In [1]: import numpy as np

In [2]: import numpy.linalg as la

In [3]: np.set_printoptions(precision=3, suppress=True, linewidth=160)

In [4]: K = np.array([[1, -1, 1],
   ...:     [1, 0, 0],
   ...:     [1, 1, 1],
   ...:     [1, 2, 4],
   ...:     [1, 3, 9],
   ...:     [1, 4, 16],
   ...:     [1, 5, 25]])

In [5]: # column 2 is much longer than the rest

In [6]: U, s, VT = la.svd(K)

In [7]: np.argmax(s[:-1] / (s[1:] + 1e-6)) + 1
Out[7]: np.int64(1)

In [8]: B = U[:, :1] @ np.diag(s[:1]) @ VT[:1]

In [9]: la.matrix_rank(K, rtol=0.05)
Out[9]: np.int64(3)

In [10]: round(float(la.norm(K - B, 2)), 3), round(s[1], 3)
Out[10]: (2.311, np.float64(2.311))

In [11]: np.round(np.abs(K - B).max(), 3)
Out[11]: np.float64(1.18)

In [12]: round(la.norm(K, 2), 3)
Out[12]: np.float64(32.166)

In [13]: round(float(la.norm(K, "nuc")), 3)
Out[13]: 36.203

In [14]: la.norm(K, axis=1)
Out[14]: array([ 1.732,  1.   ,  1.732,  4.583,  9.539, 16.523, 25.515])

In [15]: round(float(la.norm(K, 1)), 3), round(float(la.norm(K, np.inf)), 3)
Out[15]: (56.0, 31.0)

In [16]: round(float(la.norm(K) ** 2 / la.norm(K, 2) ** 2), 3)
Out[16]: 1.008

In [17]: def softmax(z):
    ...:     e = np.exp(z - z.max(axis=-1, keepdims=True))
    ...:     return e / e.sum(axis=-1, keepdims=True)
    ...: 

In [18]: np.round(softmax(10 * K[6]), 3) + 0
Out[18]: array([0., 0., 1.])

In [19]: np.round(softmax(K[6]), 3) + 0
Out[19]: array([0., 0., 1.])

In [20]: np.round(softmax(K[6] + 4), 3) + 0
Out[20]: array([0., 0., 1.])

In [21]: att = K @ K.T / np.sqrt(3)

In [22]: softmax(att).round(6).argmax(axis=1)
Out[22]: array([6, 0, 6, 6, 6, 6, 6])

In [23]: np.round(softmax(att + np.triu(np.full(att.shape, -np.inf), 1)), 3) + 0
Out[23]: 
array([[1.   , 0.   , 0.   , 0.   , 0.   , 0.   , 0.   ],
       [0.5  , 0.5  , 0.   , 0.   , 0.   , 0.   , 0.   ],
       [0.193, 0.193, 0.613, 0.   , 0.   , 0.   , 0.   ],
       [0.   , 0.   , 0.   , 1.   , 0.   , 0.   , 0.   ],
       [0.   , 0.   , 0.   , 0.   , 1.   , 0.   , 0.   ],
       [0.   , 0.   , 0.   , 0.   , 0.   , 1.   , 0.   ],
       [0.   , 0.   , 0.   , 0.   , 0.   , 0.   , 1.   ]])

In [24]: np.round(softmax(att), 3) + 0
Out[24]: 
array([[0.   , 0.   , 0.   , 0.   , 0.   , 0.01 , 0.99 ],
       [0.143, 0.143, 0.143, 0.143, 0.143, 0.143, 0.143],
       [0.   , 0.   , 0.   , 0.   , 0.   , 0.003, 0.997],
       [0.   , 0.   , 0.   , 0.   , 0.   , 0.   , 1.   ],
       [0.   , 0.   , 0.   , 0.   , 0.   , 0.   , 1.   ],
       [0.   , 0.   , 0.   , 0.   , 0.   , 0.   , 1.   ],
       [0.   , 0.   , 0.   , 0.   , 0.   , 0.   , 1.   ]])

In [25]: softmax(att)[6] @ K
Out[25]: array([ 1.,  5., 25.])
